In [1]: import numpy as np

In [2]: from numpy import linalg as LA

In [3]: np.set_printoptions(precision=2, suppress=True, linewidth=140, sign=" ")

In [4]: E = np.loadtxt("layer13.csv", delimiter=",")

In [5]: E
Out[5]: 
array([[ 0.6 , -0.4 ,  0.7 , -0.6 ,  1.3 ,  1.  ,  1.8 , -1.7 ,  0.  ],
       [-0.5 , -0.2 ,  0.4 ,  1.  , -0.2 ,  1.  , -1.48, -1.8 ,  0.3 ],
       [-0.8 , -1.4 , -0.2 , -1.  ,  0.6 ,  0.5 , -2.38,  0.5 , -0.8 ],
       [-0.3 ,  0.5 , -0.7 , -0.9 , -0.2 ,  0.5 , -0.91,  1.6 ,  0.9 ],
       [ 0.4 , -2.2 ,  0.1 , -0.1 ,  1.8 ,  0.2 ,  1.2 ,  0.6 , -0.8 ],
       [-0.5 , -0.4 , -0.7 ,  0.9 ,  0.5 , -1.4 , -1.48,  1.3 , -0.9 ],
       [-1.1 ,  0.6 ,  0.6 , -1.2 ,  0.8 , -0.1 , -3.31,  1.2 ,  1.3 ],
       [-0.5 , -1.8 ,  0.8 ,  0.  ,  1.3 , -0.5 , -1.51,  0.  ,  0.5 ],
       [ 0.1 ,  0.3 , -0.2 ,  1.5 ,  0.7 ,  0.6 ,  0.27,  0.1 , -1.2 ],
       [-1.2 , -0.6 , -1.2 ,  0.1 , -1.9 , -0.8 , -3.62,  0.2 , -0.8 ],
       [-1.6 , -0.5 ,  0.  , -0.1 , -0.5 ,  1.7 , -4.82, -1.8 ,  0.1 ],
       [-0.4 ,  1.2 ,  1.1 , -0.8 ,  0.2 , -0.1 , -1.2 ,  0.5 , -2.  ],
       [-1.  , -0.9 ,  0.4 , -1.1 , -0.3 ,  0.6 , -3.  ,  0.3 ,  0.4 ],
       [ 0.6 ,  1.6 , -0.6 , -0.7 , -0.8 ,  1.1 ,  1.77, -1.6 , -0.1 ],
       [ 1.1 , -0.3 , -1.1 , -0.2 ,  0.8 , -0.3 ,  3.29, -1.6 ,  0.7 ],
       [-1.  , -0.2 , -0.2 ,  0.2 , -1.  ,  2.6 , -3.  ,  0.9 , -0.1 ],
       [ 0.  , -1.6 ,  1.2 , -0.9 ,  0.9 , -2.7 , -0.02, -0.3 , -1.4 ],
       [ 3.3 , -0.2 ,  0.2 , -0.3 , -0.4 , -1.4 ,  9.89, -1.6 , -0.3 ],
       [ 1.2 ,  1.7 , -0.5 , -0.1 ,  0.2 , -1.5 ,  3.6 , -0.8 , -0.9 ],
       [ 1.5 , -0.3 ,  0.5 ,  0.3 , -2.4 ,  0.1 ,  4.49,  1.3 ,  0.1 ],
       [ 0.7 , -1.6 , -1.  ,  0.7 ,  0.1 ,  1.4 ,  2.09, -1.7 ,  0.9 ],
       [-0.4 ,  1.3 ,  0.  ,  0.3 ,  1.3 ,  0.2 , -1.15, -0.5 ,  1.2 ],
       [-0.4 ,  0.3 , -2.  ,  0.  , -1.7 , -1.5 , -1.2 ,  0.2 ,  0.9 ],
       [-0.2 , -0.2 ,  0.8 ,  0.3 , -1.  , -0.3 , -0.62, -0.1 , -0.5 ],
       [-0.2 , -0.3 , -0.2 ,  0.  ,  1.1 , -0.2 , -0.59,  0.5 , -0.9 ],
       [ 1.1 ,  0.5 , -0.2 , -0.3 ,  1.2 , -1.6 ,  3.31, -1.3 , -0.1 ],
       [ 1.  , -0.1 ,  0.9 , -2.  ,  0.4 , -0.7 ,  3.02,  0.3 , -0.3 ],
       [ 0.3 , -1.  ,  1.7 , -3.1 ,  0.  ,  0.8 ,  0.93,  0.  ,  1.4 ],
       [ 0.6 ,  0.  ,  2.9 , -0.4 ,  0.1 ,  0.6 ,  1.81, -1.3 ,  1.4 ],
       [-1.  ,  0.  ,  1.7 , -1.2 , -0.8 ,  0.  , -3.  ,  1.9 ,  1.8 ],
       [-0.2 ,  0.  , -0.8 , -1.  ,  1.  ,  1.3 , -0.62,  1.1 ,  1.7 ],
       [-0.9 ,  1.1 , -0.2 , -0.4 ,  1.1 , -2.9 , -2.67, -0.9 ,  0.  ],
       [ 0.  , -0.5 , -1.1 ,  1.1 , -0.8 , -2.2 ,  0.  ,  1.6 ,  0.4 ],
       [-1.4 ,  1.  ,  2.  ,  0.9 , -0.2 ,  0.  , -4.23,  0.7 ,  0.6 ],
       [-0.9 ,  0.7 ,  0.7 , -0.8 ,  2.  , -0.5 , -2.7 ,  1.1 ,  0.9 ],
       [ 1.  , -0.3 ,  1.4 , -0.4 ,  0.2 ,  0.7 ,  3.01, -0.7 ,  0.4 ],
       [-0.6 , -0.6 , -1.8 , -0.8 ,  0.4 ,  0.7 , -1.8 , -0.4 , -1.3 ],
       [ 0.7 , -0.3 , -1.3 ,  1.5 ,  0.6 ,  0.4 ,  2.06,  0.6 ,  0.7 ]])

In [6]: D = LA.norm(E[:, None] - E[None], axis=-1)

In [7]: np.unravel_index(D.round(6).argmax(), D.shape)
Out[7]: (np.int64(10), np.int64(17))

In [8]: print(np.flatnonzero(D[0] < D.mean() / 2))
[  0  35]

In [9]: print(LA.matrix_rank(D ** 2))
11

In [10]: lab = E[:, 6] > np.median(E[:, 6])

In [11]: u = E[lab].mean(axis=0) - E[~lab].mean(axis=0)

In [12]: np.round((((E - E.mean(axis=0)) @ u > 0) == lab).mean(), 2)
Out[12]: np.float64(0.95)

In [13]: lab.astype(int)
Out[13]: 
array([ 1,  0,  0,  0,  1,  0,  0,  0,  1,  0,  0,  0,  0,  1,  1,  0,  1,  1,  1,  1,  1,  0,  0,  0,  1,  1,  1,  1,  1,  0,  0,  0,  1,
        0,  0,  1,  0,  1])

In [14]: ((E - E.mean(axis=0)) @ u > 0).astype(int)
Out[14]: 
array([ 1,  0,  0,  0,  1,  0,  0,  0,  1,  0,  0,  0,  0,  1,  1,  0,  1,  1,  1,  1,  1,  0,  0,  0,  0,  1,  1,  1,  1,  0,  0,  0,  0,
        0,  0,  1,  0,  1])

In [15]: print(u)
[ 1.52 -0.27  0.15  0.06  0.21 -0.26  4.56 -0.72 -0.21]

In [16]: np.argsort(-np.abs(u).round(6), kind="stable")
Out[16]: array([ 6,  0,  7,  1,  5,  8,  4,  2,  3])

In [17]: gram = E.T @ E

In [18]: np.round(LA.eigvalsh(gram)[::-1], 2) + 0
Out[18]: array([ 364.13,   62.83,   54.07,   43.11,   34.28,   28.96,   23.71,   21.44,    0.  ])

In [19]: (E @ E.T).shape
Out[19]: (38, 38)

In [20]: gram = np.cov(E, rowvar=False)

In [21]: np.polyfit(E[:, 5], E[:, 8], 1)
Out[21]: array([ 0.19,  0.12])

In [22]: W0 = np.load("data.npy")

In [23]: W0
Out[23]: 
array([[  7,  43,   0],
       [  0,   0,   0],
       [  5,  33,   0],
       [  6,  58,   0],
       [  0,   0,  15],
       [  2,   0,   7],
       [  1,   0,  26],
       [  0,   0,   0],
       [  3,  58,   0],
       [  1,  18,   0],
       [  2,  13,   0],
       [  0,   0,  21],
       [  0,   0,  23],
       [  0,   0,  23],
       [  0,   8,   0],
       [  0,   0,  22],
       [  7,  43,   0],
       [  8,  43,   0],
       [  0,   8,   0],
       [  7,  13,   8],
       [  0,   0,  16],
       [  0,  33,   0],
       [  0,  13,   0],
       [  4,   8,   5],
       [  0,  13,   0],
       [  0,  38,   0],
       [  5,  43,   0],
       [  0,   3,   0],
       [  0,   0,   4],
       [  0,   0,   3],
       [  8,  68,   0],
       [  0,   0,  26],
       [  0,   0,   0],
       [  2,  23,   0]])

In [24]: other = W0[0, 0] * W0[1:] - np.outer(W0[1:, 0], W0[0])

In [25]: other
Out[25]: 
array([[   0,    0,    0],
       [   0,   16,    0],
       [   0,  148,    0],
       [   0,    0,  105],
       [   0,  -86,   49],
       [   0,  -43,  182],
       [   0,    0,    0],
       [   0,  277,    0],
       [   0,   83,    0],
       [   0,    5,    0],
       [   0,    0,  147],
       [   0,    0,  161],
       [   0,    0,  161],
       [   0,   56,    0],
       [   0,    0,  154],
       [   0,    0,    0],
       [   0,  -43,    0],
       [   0,   56,    0],
       [   0, -210,   56],
       [   0,    0,  112],
       [   0,  231,    0],
       [   0,   91,    0],
       [   0, -116,   35],
       [   0,   91,    0],
       [   0,  266,    0],
       [   0,   86,    0],
       [   0,   21,    0],
       [   0,    0,   28],
       [   0,    0,   21],
       [   0,  132,    0],
       [   0,    0,  182],
       [   0,    0,    0],
       [   0,   75,    0]])

In [26]: print(W0[:, 0] / W0[0, 0])
[ 1.    0.    0.71  0.86  0.    0.29  0.14  0.    0.43  0.14  0.29  0.    0.    0.    0.    0.    1.    1.14  0.    1.    0.    0.    0.
  0.57  0.    0.    0.71  0.    0.    0.    1.14  0.    0.    0.29]

In [27]: lab = W0[:, 2] > np.median(W0[:, 2])

In [28]: u = W0[lab].mean(axis=0) - W0[~lab].mean(axis=0)

In [29]: u
Out[29]: array([ -1.49, -25.  ,  15.31])

In [30]: lab.astype(int)
Out[30]: 
array([ 0,  0,  0,  0,  1,  1,  1,  0,  0,  0,  0,  1,  1,  1,  0,  1,  0,  0,  0,  1,  1,  0,  0,  1,  0,  0,  0,  0,  1,  1,  0,  1,  0,
        0])

In [31]: ((W0 - W0.mean(axis=0)) @ u > 0).astype(int)
Out[31]: 
array([ 0,  1,  0,  0,  1,  1,  1,  1,  0,  0,  1,  1,  1,  1,  1,  1,  0,  0,  1,  1,  1,  0,  1,  1,  1,  0,  0,  1,  1,  1,  0,  1,  1,
        0])

In [32]: print(round(LA.norm(W0, 1), 2), round(float(LA.norm(W0, np.inf)), 2))
580.0 76.0

In [33]: np.round(LA.norm(W0) ** 2 / LA.norm(W0, 2) ** 2, 2)
Out[33]: np.float64(1.17)

In [34]: LA.norm(W0, axis=0)
Out[34]: array([  20.  ,  155.24,   63.08])

In [35]: print(round(float(LA.norm(W0, 2)), 2))
156.15

In [36]: round(float(LA.norm(W0, "nuc")), 2)
Out[36]: 229.94

In [37]: LA.norm(W0, axis=1).argmax()
Out[37]: np.int64(30)

In [38]: np.round(LA.norm(W0[25] - W0[5]), 2)
Out[38]: np.float64(38.69)

In [39]: D = LA.norm(W0[:, None] - W0[None], axis=-1)

In [40]: D[:5, :5]
Out[40]: 
array([[  0.  ,  43.57,  10.2 ,  15.03,  46.08],
       [ 43.57,   0.  ,  33.38,  58.31,  15.  ],
       [ 10.2 ,  33.38,   0.  ,  25.02,  36.59],
       [ 15.03,  58.31,  25.02,   0.  ,  60.21],
       [ 46.08,  15.  ,  36.59,  60.21,   0.  ]])

In [41]: print(D.mean(axis=1).argmax())
30

In [42]: np.flatnonzero(D[29] < D.mean() / 2)
Out[42]: array([  1,   4,   5,   7,  14,  18,  20,  23,  27,  28,  29,  32])

In [43]: gram = np.cov(W0, rowvar=False)

In [44]: W0.std(axis=0)
Out[44]: array([  2.79,  20.44,   9.1 ])

In [45]: np.median(W0, axis=0)
Out[45]: array([ 0.,  8.,  0.])

In [46]: print(gram.shape)
(3, 3)

In [47]: np.argsort(-W0.std(axis=0).round(6), kind="stable")
Out[47]: array([ 1,  2,  0])

In [48]: M = np.loadtxt("sample3.csv", delimiter=",")

In [49]: M
Out[49]: 
array([[ -0.05,  -0.04, -16.32],
       [  0.69,  -0.1 , -15.61],
       [ -0.26,  -0.29, -15.07],
       [  1.24,   0.47, -14.81],
       [ -0.37,  -0.39, -14.76],
       [ -0.17,  -0.1 , -14.93],
       [ -2.53,  -0.46, -13.43],
       [  0.03,  -0.26, -14.75],
       [ -0.1 ,  -0.46, -12.54],
       [ -1.3 ,  -0.71, -15.84],
       [  0.84,   0.63, -14.82],
       [  1.3 ,   0.88, -14.52],
       [ -0.58,  -0.05, -15.48],
       [ -0.03,  -0.93, -14.81],
       [ -0.43,   1.  , -14.64],
       [ -0.18,   1.92, -13.72],
       [  2.91,   0.33, -14.55],
       [ -1.11,  -1.43, -15.01],
       [  0.15,  -0.27, -14.82],
       [  1.14,  -0.39, -15.66],
       [ -1.19,  -0.25, -14.98],
       [ -1.  ,  -1.1 , -14.39],
       [ -1.38,  -2.  , -15.48],
       [ -0.51,   0.53, -14.57],
       [  0.88,  -0.09, -14.35]])

In [50]: # column 2 dominates

In [51]: D = LA.norm(M[:, None] - M[None], axis=-1)

In [52]: np.flatnonzero(D[12] < D.mean() / 2)
Out[52]: array([  2,   4,   5,  12,  20])

In [53]: print(D[:5, :5])
[[ 0.    1.03  1.29  2.05  1.63]
 [ 1.03  0.    1.11  1.13  1.39]
 [ 1.29  1.11  0.    1.7   0.34]
 [ 2.05  1.13  1.7   0.    1.83]
 [ 1.63  1.39  0.34  1.83  0.  ]]

In [54]: D[12].round(6).argsort(kind="stable")[:4]
Out[54]: array([ 12,   2,   5,  20])

In [55]: (D + 1e9 * np.eye(25)).round(6).argmin(axis=1)
Out[55]: array([ 12,  19,   5,  10,   2,   2,  21,  18,  24,  20,   3,   3,   2,   4,  23,  14,   3,  21,   7,   1,  12,  17,  17,  14,   3])
